% python3 -q
>>> import numpy as np
>>> import numpy.linalg as la
>>> np.set_printoptions(precision=2, suppress=True, linewidth=200, floatmode="fixed")
>>> F = np.array([[0.0, -0.3, 0.4, 0.3], [-0.9, 0.1, -0.1, -0.8], [0.2, 1.5, 1.0, 0.1]])
>>> print(F)
[[ 0.00 -0.30  0.40  0.30]
 [-0.90  0.10 -0.10 -0.80]
 [ 0.20  1.50  1.00  0.10]]
>>> Y = F / np.sqrt((F ** 2).mean(axis=1, keepdims=True))
>>> la.norm(Y, axis=1)
array([2.00, 2.00, 2.00])
>>> x0 = np.array([5, -1, 7, -9])
>>> a = np.maximum(F @ x0, 0)
>>> a
array([0.40, 1.90, 5.60])
>>> F.T @ a
array([-0.59,  8.47,  5.57, -0.84])
>>> np.maximum(F @ x0, 0) - np.maximum(-F @ x0, 0)
array([0.40, 1.90, 5.60])
>>> np.flatnonzero(a > 1e-9)
array([0, 1, 2])
>>> la.svd(F, compute_uv=False)
array([1.82, 1.24, 0.51])
>>> F.shape
(3, 4)
>>> la.rank(F)
Traceback (most recent call last):
  File "<python-input-15>", line 1, in <module>
    la.rank(F)
    ^^^^^^^
AttributeError: module 'numpy.linalg' has no attribute 'rank'
>>> round(la.norm(F), 2)
np.float64(2.26)
>>> F[3]
Traceback (most recent call last):
  File "<python-input-17>", line 1, in <module>
    F[3]
    ~^^^
IndexError: index 3 is out of bounds for axis 0 with size 3
>>> F[:, 4]
Traceback (most recent call last):
  File "<python-input-18>", line 1, in <module>
    F[:, 4]
    ~^^^^^^
IndexError: index 4 is out of bounds for axis 1 with size 4
>>> print(F - F[0])
[[ 0.00  0.00  0.00  0.00]
 [-0.90  0.40 -0.50 -1.10]
 [ 0.20  1.80  0.60 -0.20]]
>>> print(round(la.norm(F, 1), 2), round(float(la.norm(F, np.inf)), 2))
1.9 2.8
>>> round(float(la.norm(F) ** 2 / la.norm(F, 2) ** 2), 2)
1.54
>>> round(float(F[2] @ F[0]), 2)
-0.02
>>> np.round(la.norm(F[2] - F[0]), 2)
np.float64(1.92)
>>> E = np.load("sample11.npy")
>>> E
array([[ 0,  2, -2],
       [ 0, -2,  0],
       [ 0, -2,  0]])
>>> # rank 2
>>> U, sig, vt = la.svd(E)
>>> vecs = vt[:(sig > 1e-8).sum()]
>>> rng = np.random.default_rng(607)
>>> x0 = E[1] + -2 * E[0] + rng.integers(2) * np.eye(3)[0]
>>> print(x0)
[ 1.00 -6.00  4.00]
>>> round(la.norm(x0 - vecs.T @ vecs @ x0), 2)
np.float64(1.0)
>>> la.matrix_rank(np.vstack([E, x0]))
np.int64(3)
>>> U, sig, vt = la.svd(E)
>>> np.argmax(sig[:-1] / (sig[1:] + 1e-6)) + 1
np.int64(2)
>>> sig
array([3.70, 1.53, 0.00])
>>> Y = U[:, :2] @ np.diag(sig[:2]) @ vt[:2]
>>> round(la.norm(E - Y, 2), 2), sig[2]
(np.float64(0.0), np.float64(0.0))
>>> np.round(np.abs(E - Y).max(), 2)
np.float64(0.0)
>>> np.round(la.norm(E - Y) / la.norm(E), 2)
np.float64(0.0)
>>> Y.round(2) + 0
array([[ 0.00,  2.00, -2.00],
       [ 0.00, -2.00,  0.00],
       [ 0.00, -2.00,  0.00]])
>>> W0 = np.load("case18.npy")
>>> W0
array([[-0.17,  0.65, -0.67,  0.31],
       [ 0.52, -0.43, -0.23,  0.70],
       [ 0.83,  0.33, -0.11, -0.45],
       [ 0.13,  0.53,  0.70,  0.46]])
>>> # keeps lengths
>>> Y = la.inv(W0)
>>> Y
array([[-0.17,  0.52,  0.83,  0.13],
       [ 0.65, -0.43,  0.33,  0.53],
       [-0.67, -0.23, -0.11,  0.70],
       [ 0.31,  0.70, -0.45,  0.46]])
>>> round(la.slogdet(W0)[0], 2)
np.float64(-1.0)
>>> np.allclose(Y, W0.T)
True
>>> np.allclose(Y @ Y.T, Y.T @ Y)
True
>>> Y @ Y
array([[-0.14, -0.41, -0.12,  0.89],
       [-0.45,  0.82,  0.12,  0.33],
       [ 0.26,  0.26, -0.93,  0.04],
       [ 0.85,  0.29,  0.33,  0.31]])
>>> np.sort(np.abs(la.eigvals(Y)))
array([1.00, 1.00, 1.00, 1.00])
>>> (Y - Y.T) / 2
array([[ 0.00, -0.07,  0.75, -0.09],
       [ 0.07,  0.00,  0.28, -0.08],
       [-0.75, -0.28,  0.00,  0.57],
       [ 0.09,  0.08, -0.57,  0.00]])
>>> np.round(np.abs(la.eigvals(Y)).max(), 2)
np.float64(1.0)
>>> la.determinant(Y)
Traceback (most recent call last):
  File "<python-input-54>", line 1, in <module>
    la.determinant(Y)
    ^^^^^^^^^^^^^^
AttributeError: module 'numpy.linalg' has no attribute 'determinant'
>>> Y = W0 + rng.integers(-2, 3, (4, 3)) @ rng.integers(-2, 3, (3, 4))
>>> Y
array([[-3.17, -0.35,  0.33,  4.31],
       [-5.48,  1.57,  5.77,  4.70],
       [-0.17,  1.33,  2.89, -6.45],
       [ 4.13,  1.53, -0.30, -7.54]])
>>> print(np.abs(Y - W0).sum(axis=1))
[ 9.00 18.00 11.00 14.00]
>>> np.round(la.svd(Y - W0, compute_uv=False), 2) + 0
array([13.42,  8.09,  1.58,  0.00])
>>> Y = W0 / la.norm(W0, axis=1, keepdims=True)
>>> C2 = Y @ Y.T
>>> print((C2 - 2 * np.eye(4)).round(6).argmax(axis=1))
[1 0 0 0]
>>> C2[2].round(2) + 0
array([0.00, 0.00, 1.00, 0.00])
>>> np.round(np.degrees(np.arccos(np.clip(C2[2, 0], -1, 1))), 2)
np.float64(90.0)
>>> np.argwhere(np.triu(np.abs(C2) > 0.95, 1))
array([], shape=(0, 2), dtype=int64)
>>> (np.abs(C2) > 0.9).astype(int)
array([[1, 0, 0, 0],
       [0, 1, 0, 0],
       [0, 0, 1, 0],
       [0, 0, 0, 1]])
>>> C2.round(2) + 0
array([[1.00, 0.00, 0.00, 0.00],
       [0.00, 1.00, 0.00, 0.00],
       [0.00, 0.00, 1.00, 0.00],
       [0.00, 0.00, 0.00, 1.00]])
>>> K = np.array([[15, 14, 2, 13, 6],
...     [14, 19, 8, 17, 10],
...     [2, 8, 8, 8, 6],
...     [13, 17, 8, 23, 15],
...     [6, 10, 6, 15, 17]])
>>> # symmetric
>>> ev, vecs = la.eig(K)
>>> print(np.sort(la.eigvals(la.inv(K))))
[0.02 0.08 0.15 0.37 2.48]
>>> print(np.sort(la.eigvals(K @ K)))
[   0.16    7.46   41.79  145.93 3638.66]
>>> ev
array([60.32, 12.08,  6.46,  0.40,  2.73])
>>> round(float(np.prod(ev)), 2)
5184.0
>>> L = la.cholesky(K)
>>> print(la.eigvalsh(K).min() > 0)
True
>>> np.diag(L) ** 2
array([15.00,  5.93,  1.39,  6.65,  6.29])
>>> x0 = np.ones(5)
>>> for _ in range(4):
...     x0 = K @ x0
...     x0 /= la.norm(x0)
...     print(round(x0 @ K @ x0, 2))
... 
60.3
60.32
60.32
60.32
>>> round(la.eigvalsh(K)[-1], 2)
np.float64(60.32)
>>> x0
array([0.40, 0.52, 0.23, 0.59, 0.41])
>>> x0 = np.array([0, -3, -1, -1, 2])
>>> y = K @ x0
>>> y
array([-45, -62, -28, -52, -17])
>>> np.round(la.solve(K, K[:, 1]), 2) + 0
array([0.00, 1.00, 0.00, 0.00, 0.00])
>>> arr = np.loadtxt("w.csv", delimiter=",")
>>> arr
array([[ 1.00, -1.00,  1.00],
       [ 1.00,  0.00,  0.00],
       [ 1.00,  1.00,  1.00],
       [ 1.00,  2.00,  4.00],
       [ 1.00,  3.00,  9.00]])
>>> proj = arr @ la.solve(arr.T @ arr, arr.T)
>>> np.round(la.eigvalsh(proj), 2) + 0
array([0.00, 0.00, 1.00, 1.00, 1.00])
>>> proj
array([[ 0.89,  0.26, -0.09, -0.14,  0.09],
       [ 0.26,  0.37,  0.34,  0.17, -0.14],
       [-0.09,  0.34,  0.49,  0.34, -0.09],
       [-0.14,  0.17,  0.34,  0.37,  0.26],
       [ 0.09, -0.14, -0.09,  0.26,  0.89]])
>>> np.round(proj @ arr[:, 1], 2) + 0
array([-1.00,  0.00,  1.00,  2.00,  3.00])
>>> np.diag(proj)
array([0.89, 0.37, 0.49, 0.37, 0.89])
>>> Y = arr + rng.integers(-2, 3, (5, 1)) @ rng.integers(-2, 3, (1, 3))
>>> Y
array([[ 3.00,  0.00,  2.00],
       [ 5.00,  2.00,  2.00],
       [ 3.00,  2.00,  2.00],
       [ 3.00,  3.00,  5.00],
       [-1.00,  2.00,  8.00]])
>>> np.round(la.svd(Y - arr, compute_uv=False), 2) + 0
array([6.93, 0.00, 0.00])
>>> print(la.matrix_rank(Y - arr, tol=1e-8))
1
>>> print(Y - arr)
[[ 2.00  1.00  1.00]
 [ 4.00  2.00  2.00]
 [ 2.00  1.00  1.00]
 [ 2.00  1.00  1.00]
 [-2.00 -1.00 -1.00]]
>>> A = np.loadtxt("m.csv", delimiter=",")
>>> print(A)
[[-0.75 -0.05 -0.65  0.09  0.01]
 [-0.24 -0.87  0.37  0.19  0.08]
 [ 0.24 -0.41 -0.35 -0.78 -0.21]
 [-0.32  0.13  0.33 -0.08 -0.88]
 [-0.47  0.23  0.45 -0.58  0.43]]
>>> f = np.array([-2, 3, -2, 1, -3])
>>> Y = A + np.outer(f, np.eye(5)[1])
>>> round(la.det(Y) / la.det(A), 2), round(float(1 + la.solve(A, f)[1]), 2)
(np.float64(-1.27), -1.27)
>>> print(la.matrix_rank(la.inv(Y) - la.inv(A), tol=1e-8))
1
>>> Y
array([[-0.75, -2.05, -0.65,  0.09,  0.01],
       [-0.24,  2.13,  0.37,  0.19,  0.08],
       [ 0.24, -2.41, -0.35, -0.78, -0.21],
       [-0.32,  1.13,  0.33, -0.08, -0.88],
       [-0.47, -2.77,  0.45, -0.58,  0.43]])
>>> Y = np.array([[2]])
>>> Z = np.array([[2]])
>>> mat = np.block([[Y, np.zeros((1, 1))], [np.zeros((1, 1)), Z]])
>>> mat
array([[2.00, 0.00],
       [0.00, 2.00]])
>>> # 2 blocks once reordered
>>> proj = np.triu(np.array([[3, 1], [5, 9]]), 1) + np.eye(2)
>>> Y = proj @ mat @ la.inv(proj)
>>> np.round(la.det(Y), 2)
np.float64(4.0)
>>> ev, vecs = la.eigh(mat)
>>> x0 = np.array([2, 0])
>>> la.eigvalsh(mat[1:, 1:])
array([2.00])
>>> np.abs(mat).sum(axis=1).max(), np.abs(ev).max()
(np.float64(2.0), np.float64(2.0))
>>> x0 @ mat @ x0
np.float64(8.0)
>>> vecs * np.maximum(ev, 0) @ vecs.T
array([[2.00, 0.00],
       [0.00, 2.00]])
>>> blk = np.stack([mat, -2 * mat, mat[::-1]])
>>> print(la.det(blk))
[ 4.00 16.00 -4.00]
>>> np.einsum("bij,cij->bc", blk, blk)
array([[  8.00, -16.00,   0.00],
       [-16.00,  32.00,   0.00],
       [  0.00,   0.00,   8.00]])
>>> print(la.norm(blk, axis=(1, 2)))
[2.83 5.66 2.83]
>>> ev, vecs = la.eig(mat)
>>> np.sort(la.eigvals(mat @ mat))
array([4.00, 4.00])
>>> ev
array([2.00, 2.00])
>>> round(float(la.det(mat)), 2)
4.0
>>> (mat != 0).astype(int)
array([[1, 0],
       [0, 1]])
>>> np.sort(la.eigvals(mat).real)
array([2.00, 2.00])
>>> f = np.array([0, 3, -2, 3, 1])
>>> X = -1 * np.eye(5) + np.outer(f, f)
>>> X
array([[-1.00,  0.00,  0.00,  0.00,  0.00],
       [ 0.00,  8.00, -6.00,  9.00,  3.00],
       [ 0.00, -6.00,  3.00, -6.00, -2.00],
       [ 0.00,  9.00, -6.00,  8.00,  3.00],
       [ 0.00,  3.00, -2.00,  3.00,  0.00]])
>>> # 2 groups of indices that never mix
>>> print((la.matrix_power((X != 0) + (X.T != 0) + np.eye(5), 5) > 0).astype(int))
[[1 0 0 0 0]
 [0 1 1 1 1]
 [0 1 1 1 1]
 [0 1 1 1 1]
 [0 1 1 1 1]]
>>> (X != 0).astype(int)
array([[1, 0, 0, 0, 0],
       [0, 1, 1, 1, 1],
       [0, 1, 1, 1, 1],
       [0, 1, 1, 1, 1],
       [0, 1, 1, 1, 0]])
>>> print(np.sort(la.eigvals(X).real))
[-1.00 -1.00 -1.00 -1.00 22.00]
>>> ev, vecs = la.eig(X)
>>> np.sort(la.eigvals(X @ X))
array([  1.00,   1.00,   1.00,   1.00, 484.00])
>>> print(np.sort(la.eigvals(la.inv(X))))
[-1.00 -1.00 -1.00 -1.00  0.05]
>>> round(float(np.prod(ev)), 2)
22.0
>>> np.trace(mat)
np.float64(4.0)
>>> mat @ mat
array([[4.00, 0.00],
       [0.00, 4.00]])
>>> (mat - mat.T) / 2
array([[0.00, 0.00],
       [0.00, 0.00]])
>>> np.allclose(mat @ mat.T, mat.T @ mat)
True
>>> la.matrix_power(mat, 4)
array([[16.00,  0.00],
       [ 0.00, 16.00]])
>>> (mat + mat.T) / 2
array([[2.00, 0.00],
       [0.00, 2.00]])
>>> np.allclose(mat, mat.T)
True
